$ python3 -q
>>> import numpy as np
>>> import numpy.linalg as la
>>> np.set_printoptions(suppress=True, linewidth=100)
>>> F = np.loadtxt("dump.csv", delimiter=",")
>>> F
array([[1., 0., 0., 0., 0., 0., 0., 0.],
       [3., 1., 0., 0., 0., 0., 0., 0.],
       [5., 4., 1., 0., 0., 0., 0., 0.],
       [2., 2., 1., 1., 0., 0., 0., 0.],
       [5., 2., 3., 1., 1., 0., 0., 0.],
       [5., 5., 1., 3., 1., 1., 0., 0.],
       [0., 4., 4., 4., 3., 3., 1., 0.],
       [3., 3., 4., 2., 1., 3., 5., 1.]])
>>> # triangular, det is the product of the diagonal
>>> np.argsort(-la.norm(F, axis=0).round(6), kind="stable")[:3]
array([0, 1, 2])
>>> la.matrix_rank(F, rtol=0.1)
np.int64(4)
>>> la.cond(F) > 100
np.True_
>>> r0 = np.array([2, 2, 1])
>>> np.correlate(F[6], F[7], "full")
array([ 0.,  4., 24., 36., 39., 42., 53., 53., 52., 43., 35., 22., 12.,  3.,  0.])
>>> np.cross(F[6, :3], F[7, :3])
array([  4.,  12., -12.])
>>> theta = np.radians(120)
>>> Rm = np.eye(8)
>>> Rm[3, 3] = Rm[0, 0] = np.cos(theta)
>>> Rm[3, 0], Rm[0, 3] = -np.sin(theta), np.sin(theta)
>>> Rm.round(2)
array([[-0.5 ,  0.  ,  0.  ,  0.87,  0.  ,  0.  ,  0.  ,  0.  ],
       [ 0.  ,  1.  ,  0.  ,  0.  ,  0.  ,  0.  ,  0.  ,  0.  ],
       [ 0.  ,  0.  ,  1.  ,  0.  ,  0.  ,  0.  ,  0.  ,  0.  ],
       [-0.87,  0.  ,  0.  , -0.5 ,  0.  ,  0.  ,  0.  ,  0.  ],
       [ 0.  ,  0.  ,  0.  ,  0.  ,  1.  ,  0.  ,  0.  ,  0.  ],
       [ 0.  ,  0.  ,  0.  ,  0.  ,  0.  ,  1.  ,  0.  ,  0.  ],
       [ 0.  ,  0.  ,  0.  ,  0.  ,  0.  ,  0.  ,  1.  ,  0.  ],
       [ 0.  ,  0.  ,  0.  ,  0.  ,  0.  ,  0.  ,  0.  ,  1.  ]])
>>> M2 = F @ Rm.T
>>> M2.round(2)
array([[-0.5 ,  0.  ,  0.  , -0.87,  0.  ,  0.  ,  0.  ,  0.  ],
       [-1.5 ,  1.  ,  0.  , -2.6 ,  0.  ,  0.  ,  0.  ,  0.  ],
       [-2.5 ,  4.  ,  1.  , -4.33,  0.  ,  0.  ,  0.  ,  0.  ],
       [-0.13,  2.  ,  1.  , -2.23,  0.  ,  0.  ,  0.  ,  0.  ],
       [-1.63,  2.  ,  3.  , -4.83,  1.  ,  0.  ,  0.  ,  0.  ],
       [ 0.1 ,  5.  ,  1.  , -5.83,  1.  ,  1.  ,  0.  ,  0.  ],
       [ 3.46,  4.  ,  4.  , -2.  ,  3.  ,  3.  ,  1.  ,  0.  ],
       [ 0.23,  3.  ,  4.  , -3.6 ,  1.  ,  3.  ,  5.  ,  1.  ]])
>>> np.allclose(la.norm(F, axis=1), la.norm(M2, axis=1))
True
>>> np.round(np.abs(M2 - F).max(axis=0), 2)
array([7.5 , 0.  , 0.  , 8.83, 0.  , 0.  , 0.  , 0.  ])
>>> np.allclose(F @ F.T, M2 @ M2.T)
True
>>> np.round(la.svd(F, compute_uv=False), 2), np.round(la.svd(M2, compute_uv=False), 2)
(array([15.01,  7.27,  4.38,  2.51,  1.34,  0.76,  0.13,  0.01]), array([15.01,  7.27,  4.38,  2.51,  1.34,  0.76,  0.13,  0.01]))
>>> np.round(la.det(Rm), 2), np.trace(Rm)
(np.float64(1.0), np.float64(5.0))
>>> m1 = np.load("out10.npy")
>>> m1
array([[ 42,  -3,   1,   2,  -2,   1,  -3],
       [  1, -38,   0,  -1,   1,   1,  -2],
       [  0,   0,  -2,   3,  -1,  -3,   0],
       [ -3,   0,   2, -12,   0,   0,   1],
       [ -1,   1,  -3,  -1, -23,  -2,  -2],
       [  3,   3,   2,   0,   2,  -9,  -2],
       [  0,   2,   1,  -2,   0,   0, -42]])
>>> M2 = np.array([[2, 0, 2],
...     [2, -2, -2],
...     [-1, -2, 0],
...     [0, 2, 2],
...     [2, 2, -2],
...     [2, 1, 0],
...     [-1, 2, 2]])
>>> la.matrix_rank(np.vstack([m1, M2.T]))
np.int64(7)
>>> np.einsum("ik,kj->ij", m1, M2)
array([[ 78,  -1,  92],
       [-68,  73,  70],
       [ -6,   5,   8],
       [ -9, -26, -28],
       [-45, -50,  36],
       [ -2, -19,  -8],
       [ 45, -94, -92]])
>>> la.matrix_rank(m1 @ M2)
np.int64(3)
>>> vec = np.array([1, 2, -3, 3, -2, 1, -1])
>>> y = m1 @ vec
>>> y
array([ 47, -77,  14, -46,  53,  -8,  37])
>>> np.round(la.solve(m1, m1[:, 0]), 2) + 0
array([1., 0., 0., 0., 0., 0., 0.])
>>> np.round(la.solve(m1, 2 * y), 2)
array([ 2.,  4., -6.,  6., -4.,  2., -2.])
>>> np.round(la.solve(m1.T, m1[1]), 2) + 0
array([0., 1., 0., 0., 0., 0., 0.])
>>> X = np.load("x.npy")
>>> X
array([[0, 3, 3, 3, 1, 1, 2, 1, 2, 0, 3, 1, 3],
       [2, 3, 1, 1, 0, 1, 3, 3, 3, 3, 1, 1, 1],
       [3, 2, 3, 1, 3, 0, 2, 2, 3, 3, 1, 3, 3],
       [2, 3, 2, 2, 1, 3, 3, 2, 1, 0, 0, 2, 1],
       [0, 2, 1, 2, 3, 1, 2, 1, 2, 0, 1, 3, 3],
       [0, 1, 2, 0, 1, 3, 0, 0, 1, 0, 2, 3, 3],
       [2, 2, 3, 2, 1, 3, 2, 3, 2, 0, 2, 0, 2],
       [1, 3, 0, 0, 2, 0, 1, 1, 3, 2, 2, 0, 0]])
>>> vec = np.array([2, -2, 2, -2, 1, 1, 2, 1, -2, -2, 1, -2, 0])
>>> X @ vec
array([-2, -5, -2,  4, -6,  0, 11, -7])
>>> (X @ vec).argmax()
np.int64(6)
>>> la.norm(X @ vec) <= la.norm(X, 2) * la.norm(vec) + 1e-9
np.True_
>>> vec @ X
Traceback (most recent call last):
  File "<python-input-42>", line 1, in <module>
    vec @ X
    ~~~~^~~
ValueError: matmul: Input operand 1 has a mismatch in its core dimension 0, with gufunc signature (n?,k),(k,m?)->(n?,m?) (size 8 is different from 13)
